% python3 -q
>>> import numpy as np
>>> import numpy.linalg as la
>>> np.set_printoptions(suppress=True, linewidth=140)
>>> A = np.load("a.npy")
>>> A
array([[ 0.5, -0.1,  1.1],
       [-0.4,  1.2, -0.1],
       [ 1.6,  0.2, -0.2],
       [ 1.3, -0.5, -1.2],
       [ 0.2,  0.9, -1.8],
       [-0.4, -1.1,  0.5],
       [-2.1,  0.9, -3.3],
       [-0.4,  0.3,  0. ],
       [-0.9,  0.5,  2. ],
       [ 1.6,  0.3,  0.6],
       [ 0.1, -2.4, -2.2],
       [ 0. ,  1.1, -0.1],
       [ 1.9, -0.7, -1.1],
       [-0.5, -0.9, -0.9],
       [ 1.8,  0. , -0.9],
       [-0.7, -0.7,  0.6],
       [-1.2,  1.3,  1.4],
       [ 1. ,  0.6, -1.4],
       [-0.2,  0. ,  0.3],
       [ 2. ,  1.4, -0.5],
       [ 0.5,  1.2,  1. ],
       [ 1.9, -0.3,  1.3],
       [ 0.4,  0. ,  1.8],
       [-0.7,  1.3, -1.2],
       [-0.4,  0.9,  0.5]])
>>> cen = A - A.mean(axis=0)
>>> V = la.svd(cen)[2][:2]
>>> Y = cen - cen @ V.T @ V
>>> np.round((cen @ V.T).std(axis=0), 3)
array([1.288, 1.113])
>>> np.round(np.cov(cen @ V.T, rowvar=False), 3) + 0
array([[1.727, 0.   ],
       [0.   , 1.291]])
>>> mat = np.load("w.npy")
>>> mat
array([[ 0.725, -0.447,  0.458,  0.646],
       [ 2.311, -2.421,  0.985,  2.32 ],
       [-2.507,  2.274, -1.021, -2.444],
       [ 0.257, -0.292,  0.176,  0.142],
       [ 2.567, -2.416,  1.329,  2.635],
       [ 2.743, -2.936,  1.428,  2.845],
       [ 0.349, -0.356,  0.101,  0.35 ],
       [ 2.456, -2.556,  1.077,  2.23 ],
       [ 0.141, -0.049, -0.039, -0.132],
       [-3.486,  3.436, -1.626, -3.376]])
>>> x0 = np.array([3, 1, 3, 1])
>>> (mat @ x0).argmax()
np.int64(5)
>>> mat @ np.eye(4)[1]
array([-0.447, -2.421,  2.274, -0.292, -2.416, -2.936, -0.356, -2.556, -0.049,  3.436])
>>> np.round(mat @ x0, 3)
array([  3.748,   9.787, -10.754,   1.149,  11.907,  12.422,   1.344,  10.273,   0.125, -15.276])
>>> M = np.load("dump.npy")
>>> M.round(3)
array([[-0.396, -0.631,  0.33 , -0.579],
       [ 0.099, -0.057, -0.861, -0.496],
       [-0.594,  0.725,  0.079, -0.339],
       [-0.693, -0.269, -0.379,  0.551]])
>>> # keeps lengths
>>> Y = np.array([[-1, -1], [-1, 2], [1, 3], [-3, -3]])
>>> print(np.round(np.einsum("ik,kj->ij", M, Y), 3))
[[ 3.095  1.861]
 [ 0.585 -1.308]
 [ 0.966  3.299]
 [-1.07  -2.635]]
>>> feats = np.load("test6.npy")
>>> feats
array([[0, 0, 0, 3],
       [3, 3, 0, 0],
       [2, 0, 0, 0]])
>>> np.round(la.norm(feats, axis=1), 3)
array([3.   , 4.243, 2.   ])
>>> round(la.norm(feats, 2), 3)
np.float64(4.497)
>>> feats[0] @ feats[1]
np.int64(0)
>>> print(np.round(la.norm(feats, axis=0), 3))
[3.606 3.    0.    3.   ]
>>> round(la.norm(feats) ** 2 / la.norm(feats, 2) ** 2, 3)
np.float64(1.533)
>>> np.round(la.norm(feats, 1), 3), round(float(la.norm(feats, np.inf)), 3)
(np.float64(5.0), 6.0)
>>> print(round(float(la.norm(feats[0], 1)), 3), round(la.norm(feats[0], np.inf), 3))
3.0 3.0
>>> rng = np.random.default_rng(740738)
>>> Y = feats + rng.integers(-2, 3, (3, 2)) @ rng.integers(-2, 3, (2, 4))
>>> print(Y)
[[ 0  2  2  2]
 [ 7  5  2 -1]
 [ 4  0  0  0]]
>>> la.matrix_rank(Y - feats, tol=1e-8)
np.int64(2)
>>> np.abs(Y - feats).sum(axis=1)
array([5, 9, 2])
>>> np.round(la.svd(Y - feats, compute_uv=False), 3) + 0
array([5.571, 2.638, 0.   ])
>>> f, r1 = feats[1], feats[2]
>>> f @ f
np.int64(18)
>>> p = (f @ r1) / (f @ f) * f
>>> round(float(la.norm(f + r1) ** 2 + la.norm(f - r1) ** 2), 3)
44.0
>>> print(p)
[1. 1. 0. 0.]
>>> np.outer(f, r1)
array([[6, 0, 0, 0],
       [6, 0, 0, 0],
       [0, 0, 0, 0],
       [0, 0, 0, 0]])
>>> r1 - p
array([ 1., -1.,  0.,  0.])
